% ipython --no-banner

In [1]: import numpy as np

In [2]: import numpy.linalg as la

In [3]: np.set_printoptions(precision=3, suppress=True, linewidth=120)

In [4]: W0 = np.array([[6.0, 5.0, 0.0, 0.0, 0.0, 0.0, 0.0, 0.0],
   ...:     [5.0, 6.0, 0.0, 0.0, 0.0, 0.0, 0.0, 0.0],
   ...:     [0.0, 0.0, 6.0, 0.0, 0.0, 0.0, 0.0, 5.0],
   ...:     [0.0, 0.0, 0.0, 6.0, 5.0, 5.0, 5.0, 0.0],
   ...:     [0.0, 0.0, 0.0, 5.0, 6.0, 5.0, 5.0, 0.0],
   ...:     [0.0, 0.0, 0.0, 5.0, 5.0, 6.0, 5.0, 0.0],
   ...:     [0.0, 0.0, 0.0, 5.0, 5.0, 5.0, 6.0, 0.0],
   ...:     [0.0, 0.0, 5.0, 0.0, 0.0, 0.0, 0.0, 6.0]])

In [5]: x = np.ones(8)

In [6]: for _ in range(5):
   ...:     x = W0 @ x
   ...:     x /= la.norm(x)
   ...:     print(round(x @ W0 @ x, 3))
   ...: 
18.847
20.3
20.798
20.944
20.984

In [7]: print(round(float(la.eigvalsh(W0)[-1]), 3))
21.0

In [8]: w, evecs = la.eigvalsh(W0)
Traceback (most recent call last):
  Cell In[8], line 1
    w, evecs = la.eigvalsh(W0)
ValueError: too many values to unpack (expected 2)


In [9]: w, evecs = la.eigh(W0)

In [10]: evecs @ np.diag(w) @ evecs.T
Out[10]: 
array([[6., 5., 0., 0., 0., 0., 0., 0.],
       [5., 6., 0., 0., 0., 0., 0., 0.],
       [0., 0., 6., 0., 0., 0., 0., 5.],
       [0., 0., 0., 6., 5., 5., 5., 0.],
       [0., 0., 0., 5., 6., 5., 5., 0.],
       [0., 0., 0., 5., 5., 6., 5., 0.],
       [0., 0., 0., 5., 5., 5., 6., 0.],
       [0., 0., 5., 0., 0., 0., 0., 6.]])

In [11]: print(np.abs(evecs[:, -1]).round(6).argmax())
3

In [12]: np.unique(w.round(6) + 0, return_counts=True)[1]
Out[12]: array([5, 2, 1])

In [13]: np.abs(evecs[:, -1])
Out[13]: array([0. , 0. , 0. , 0.5, 0.5, 0.5, 0.5, 0. ])

In [14]: np.round(evecs.T @ evecs, 3) + 0
Out[14]: 
array([[1., 0., 0., 0., 0., 0., 0., 0.],
       [0., 1., 0., 0., 0., 0., 0., 0.],
       [0., 0., 1., 0., 0., 0., 0., 0.],
       [0., 0., 0., 1., 0., 0., 0., 0.],
       [0., 0., 0., 0., 1., 0., 0., 0.],
       [0., 0., 0., 0., 0., 1., 0., 0.],
       [0., 0., 0., 0., 0., 0., 1., 0.],
       [0., 0., 0., 0., 0., 0., 0., 1.]])

In [15]: w.sum(), np.trace(W0)
Out[15]: (np.float64(48.0), np.float64(48.0))

In [16]: la.eigvalsh(W0 @ W0)
Out[16]: array([  1.,   1.,   1.,   1.,   1., 121., 121., 441.])

In [17]: la.svd(W0, compute_uv=False)
Out[17]: array([21., 11., 11.,  1.,  1.,  1.,  1.,  1.])

In [18]: (W0 != 0).astype(int)
Out[18]: 
array([[1, 1, 0, 0, 0, 0, 0, 0],
       [1, 1, 0, 0, 0, 0, 0, 0],
       [0, 0, 1, 0, 0, 0, 0, 1],
       [0, 0, 0, 1, 1, 1, 1, 0],
       [0, 0, 0, 1, 1, 1, 1, 0],
       [0, 0, 0, 1, 1, 1, 1, 0],
       [0, 0, 0, 1, 1, 1, 1, 0],
       [0, 0, 1, 0, 0, 0, 0, 1]])

In [19]: W0 @ W0
Out[19]: 
array([[ 61.,  60.,   0.,   0.,   0.,   0.,   0.,   0.],
       [ 60.,  61.,   0.,   0.,   0.,   0.,   0.,   0.],
       [  0.,   0.,  61.,   0.,   0.,   0.,   0.,  60.],
       [  0.,   0.,   0., 111., 110., 110., 110.,   0.],
       [  0.,   0.,   0., 110., 111., 110., 110.,   0.],
       [  0.,   0.,   0., 110., 110., 111., 110.,   0.],
       [  0.,   0.,   0., 110., 110., 110., 111.,   0.],
       [  0.,   0.,  60.,   0.,   0.,   0.,   0.,  61.]])

In [20]: round(float(la.det(W0)), 3)
Out[20]: 2541.0

In [21]: np.sort(la.eigvals(W0).real)
Out[21]: array([ 1.,  1.,  1.,  1.,  1., 11., 11., 21.])

In [22]: print((la.matrix_power((W0 != 0) + (W0.T != 0) + np.eye(8), 8) > 0).astype(int))
[[1 1 0 0 0 0 0 0]
 [1 1 0 0 0 0 0 0]
 [0 0 1 0 0 0 0 1]
 [0 0 0 1 1 1 1 0]
 [0 0 0 1 1 1 1 0]
 [0 0 0 1 1 1 1 0]
 [0 0 0 1 1 1 1 0]
 [0 0 1 0 0 0 0 1]]
